$ python3 -q
>>> import numpy as np
>>> import numpy.linalg as la
>>> np.set_printoptions(precision=2, suppress=True, linewidth=100)
>>> m1 = np.load("case15.npy")
>>> m1
array([[-1., -2.],
       [-2.,  3.]])
>>> q = m1.astype(float).copy()
>>> for j in range(2):
...     q[:, j] -= q[:, :j] @ (q[:, :j].T @ q[:, j])
...     q[:, j] /= la.norm(q[:, j])
... 
>>> np.round(q.T @ q, 2) + 0
array([[1., 0.],
       [0., 1.]])
>>> M2 = np.array([[2, 0, 3], [2, 0, 0]])
>>> C = np.kron(M2, m1)
>>> round(la.norm(C, 2), 2), round(float(la.norm(M2, 2) * la.norm(m1, 2)), 2)
(np.float64(14.59), 14.59)
>>> C
array([[-2., -4., -0., -0., -3., -6.],
       [-4.,  6., -0.,  0., -6.,  9.],
       [-2., -4., -0., -0., -0., -0.],
       [-4.,  6., -0.,  0., -0.,  0.]])
>>> np.einsum("ij,ji->", m1, m1)
np.float64(18.0)
>>> round(la.det(m1.T), 2)
np.float64(-7.0)
>>> round(float(la.eigvals(m1).sum().real), 2)
2.0
>>> np.poly(m1)
array([ 1., -2., -7.])
>>> la.eigvals(m1)
array([-1.83,  3.83])
>>> q, R = la.qr(m1)
>>> round(float(abs(R[0, 0])), 2), np.round(la.norm(m1[:, 0]), 2)
(2.24, np.float64(2.24))
>>> q @ R
array([[-1., -2.],
       [-2.,  3.]])
>>> np.abs(np.diag(R))
array([2.24, 3.13])
>>> np.allclose(R.T @ R, m1.T @ m1)
True
>>> [round(float(la.det(m1[:i, :i])), 2) + 0 for i in range(1, 3)]
[-1.0, -7.0]
>>> round(la.eigvalsh(m1).min(), 2)
np.float64(-1.83)
>>> feats = np.load("x.npy")
>>> feats
array([[ 0.8 ,  0.42, -0.19,  0.47],
       [ 0.95,  2.53, -0.62, -0.34],
       [ 0.19,  0.4 , -1.58,  0.5 ]])
>>> x0 = np.array([0, 0, -2, -9])
>>> feats @ np.ones(4)
array([ 1.5 ,  2.52, -0.49])
>>> la.norm(feats @ x0) <= la.norm(feats, 2) * la.norm(x0) + 1e-9
np.True_
>>> np.einsum("ij,j->i", feats, x0)
array([-3.85,  4.3 , -1.34])
>>> (feats @ x0).argmax()
np.int64(1)
>>> (feats * x0).sum(axis=1)
array([-3.85,  4.3 , -1.34])
